$ python3 -q
>>> import numpy as np
>>> from numpy import linalg as LA
>>> np.set_printoptions(suppress=True, linewidth=120)
>>> rnd = lambda a: np.round(a, 2) + 0
>>> theta = np.deg2rad(180)
>>> A = np.eye(3)
>>> A[np.ix_([1, 0], [1, 0])] = [[np.cos(theta), -np.sin(theta)], [np.sin(theta), np.cos(theta)]]
>>> print(rnd(A))
[[-1.  0.  0.]
 [ 0. -1.  0.]
 [ 0.  0.  1.]]
>>> arr = np.load("mat.npy")
>>> print(arr)
[[ 1 -2  4]
 [ 1 -1  1]
 [ 1  0  0]
 [ 1  1  1]]
>>> other = arr / LA.norm(arr, axis=1, keepdims=True)
>>> C2 = other @ other.T
>>> print(rnd(C2))
[[1.   0.88 0.22 0.38]
 [0.88 1.   0.58 0.33]
 [0.22 0.58 1.   0.58]
 [0.38 0.33 0.58 1.  ]]
>>> print(np.argwhere(np.triu(np.abs(C2) > 0.95, 1)))
[]
>>> F = np.load("test19.npy")
>>> print(F)
[[5. 1.]
 [1. 5.]]
>>> Lm = LA.cholesky(F)
>>> print(LA.eigvalsh(F).min() > 0)
True
>>> print(F / np.sqrt(np.outer(np.diag(F), np.diag(F))))
[[1.  0.2]
 [0.2 1. ]]
>>> print(rnd(Lm @ Lm.T))
[[5. 1.]
 [1. 5.]]
>>> other = LA.inv(F)
>>> print(rnd(LA.cond(F)))
1.5
>>> print(rnd(LA.det(F) * LA.det(other)))
1.0
>>> print(rnd(other))
[[ 0.21 -0.04]
 [-0.04  0.21]]
>>> print((np.abs(other) > 1e-9).astype(int))
[[1 1]
 [1 1]]
>>> print(rnd(F @ other))
[[1. 0.]
 [0. 1.]]
>>> print(np.allclose(other, F.T))
False
>>> print(rnd(LA.slogdet(F)[0]))
1.0
>>> Z = np.array([[0, 1, 4], [1, 3, 3]])
>>> rng = np.random.default_rng(666223)
>>> E = rng.normal(size=(25, 2)) @ Z + np.array([-1, 0, 2])
>>> print(rnd(E))
[[-1.96 -2.36  1.2 ]
 [-0.37  2.47  6.21]
 [-0.55 -0.25 -3.09]
 [-3.43 -6.85 -3.47]
 [-1.39 -1.65 -1.1 ]
 [-1.31 -0.91  1.18]
 [-0.44  2.68  7.67]
 [-1.64 -2.99 -4.16]
 [-0.61  0.63  1.05]
 [-1.73 -2.15  0.  ]
 [-0.63 -0.66 -4.02]
 [-1.37 -0.75  2.29]
 [-1.8  -1.87  1.73]
 [-2.28 -3.58 -0.77]
 [-1.8  -4.41 -8.42]
 [ 0.26  5.87 14.18]
 [-0.81  0.01  0.33]
 [-0.23  3.02  7.13]
 [-1.66 -1.08  3.59]
 [-1.15 -1.06 -0.92]
 [-1.84 -3.76 -5.51]
 [ 0.08  2.08  0.56]
 [ 0.12  2.98  3.81]
 [-0.97 -0.46 -0.12]
 [-1.02  0.35  3.53]]
>>> Ac = E - E.mean(axis=0)
>>> evecs = LA.svd(Ac)[2][:2]
>>> other = Ac - Ac @ evecs.T @ evecs
>>> print(rnd(other.std(axis=0)))
[0. 0. 0.]
>>> print(LA.norm(other, axis=1).round(6).argmax())
0
>>> print(rnd((Ac @ evecs.T).std(axis=0)))
[5.23 1.52]
>>> Z = E[[18, 23]].astype(float)
>>> for _ in range(6):
...     idx = LA.norm(E[:, None] - Z, axis=-1).argmin(axis=1)
...     Z = np.array([E[idx == j].mean(axis=0) for j in range(2)])
... 
>>> print(idx)
[1 0 1 1 1 1 0 1 1 1 1 1 1 1 1 0 1 0 0 1 1 1 0 1 0]
>>> print(np.abs(Z[1] - Z[0]).argmax())
2
>>> E @ E
Traceback (most recent call last):
  File "<python-input-42>", line 1, in <module>
    E @ E
    ~~^~~
ValueError: matmul: Input operand 1 has a mismatch in its core dimension 0, with gufunc signature (n?,k),(k,m?)->(n?,m?) (size 25 is different from 3)
>>> C2 = E.T @ E
>>> print(rnd(np.diag(C2)))
[ 50.16 193.59 560.74]
>>> print(rnd(np.trace(C2)), rnd((E ** 2).sum()))
804.49 804.49
>>> K = np.load("arr.npy")
>>> print(K)
[[ 0.98  0.96 -0.27]
 [-0.77  0.29  0.35]
 [-0.31 -0.54 -0.04]
 [-0.9   0.83  0.59]
 [ 0.17  1.    0.62]
 [ 0.24  0.6   0.08]
 [-0.14 -0.97 -0.41]
 [ 0.19  0.41  0.04]
 [ 0.34 -0.42 -0.2 ]
 [-0.91 -0.79  0.2 ]
 [ 0.56 -0.67 -0.35]
 [ 0.16  0.9   0.27]]
>>> other = np.c_[K[:, :1] @ np.array([[-2]]), np.array([2, 1, 2, 1, 3, 1, 2, 2, 0, 2, 3, 0])]
>>> print(other)
[[-1.96  2.  ]
 [ 1.54  1.  ]
 [ 0.62  2.  ]
 [ 1.8   1.  ]
 [-0.34  3.  ]
 [-0.48  1.  ]
 [ 0.28  2.  ]
 [-0.38  2.  ]
 [-0.68  0.  ]
 [ 1.82  2.  ]
 [-1.12  3.  ]
 [-0.32  0.  ]]
>>> print(rnd(LA.norm(other - K @ LA.lstsq(K, other)[0], axis=0)))
[0.  6.2]
>>> print(LA.matrix_rank(np.c_[K, other]))
4
>>> dist = LA.norm(E[:, None] - E[None], axis=-1)
>>> print(np.unravel_index(dist.round(6).argmax(), dist.shape))
(np.int64(14), np.int64(15))
>>> Ac = (K - K.mean(axis=0)) / K.std(axis=0)
>>> print(Ac.std(axis=0))
[1. 1. 1.]
>>> beta = LA.lstsq(np.delete(Ac, 2, axis=1), Ac[:, 2])[0]
>>> print(rnd(1 - np.var(Ac[:, 2] - np.delete(Ac, 2, axis=1) @ beta)))
0.84
>>> print(np.abs(beta).argmax())
1
>>> blk = np.stack([K, -3 * K, K[::-1]])
>>> print(LA.matrix_rank(blk.reshape(3, -1)))
2
>>> print(rnd(LA.norm(blk, axis=(1, 2))))
[ 3.43 10.3   3.43]
>>> print(blk.shape)
(3, 12, 3)
>>> other = np.array([[-3], [3], [1]])
>>> Z = np.array([[-5, 6, -4]])
>>> J = other @ Z + 0.05 * rng.normal(size=(3, 3))
>>> print(rnd(J))
[[ 15.03 -18.14  12.03]
 [-15.06  18.12 -11.98]
 [ -5.04   6.06  -4.  ]]
>>> theta = np.radians(30)
>>> r_ = np.eye(3)
>>> r_[1, 1] = r_[2, 2] = np.cos(theta)
>>> r_[1, 2], r_[2, 1] = -np.sin(theta), np.sin(theta)
>>> print(rnd(r_))
[[ 1.    0.    0.  ]
 [ 0.    0.87 -0.5 ]
 [ 0.    0.5   0.87]]
>>> other = K @ r_.T
>>> print(np.allclose(K @ K.T, other @ other.T))
True
>>> print(rnd(LA.det(r_)), rnd(np.trace(r_)))
1.0 2.73
>>> Ac = K - K.mean(axis=0)
>>> left, sig, Vt = LA.svd(Ac, full_matrices=False)
>>> print(rnd(sig))
[2.64 2.08 0.41]
>>> print(np.searchsorted(np.cumsum(sig ** 2) / (sig ** 2).sum(), 0.9) + 1)
2
>>> print(rnd(Ac.mean(axis=0)))
[0. 0. 0.]
>>> print(LA.matrix_rank(Ac))
3
>>> print(np.abs(left[:, 0]).argmax())
6
>>> Z = K[[4, 6]].astype(float)
>>> for _ in range(3):
...     idx = LA.norm(K[:, None] - Z, axis=-1).argmin(axis=1)
...     Z = np.array([K[idx == j].mean(axis=0) for j in range(2)])
... 
>>> print(idx)
[0 0 1 0 0 0 1 0 1 1 1 0]
>>> print(np.abs(Z[1] - Z[0]).argmax())
1
>>> idx = rng.permutation(2)
>>> print(idx)
[1 0]
>>> other = F[idx][:, idx]
>>> print(np.trace(other))
10.0
>>> print(rnd(np.sort(np.abs(LA.eigvals(other)))))
[4. 6.]
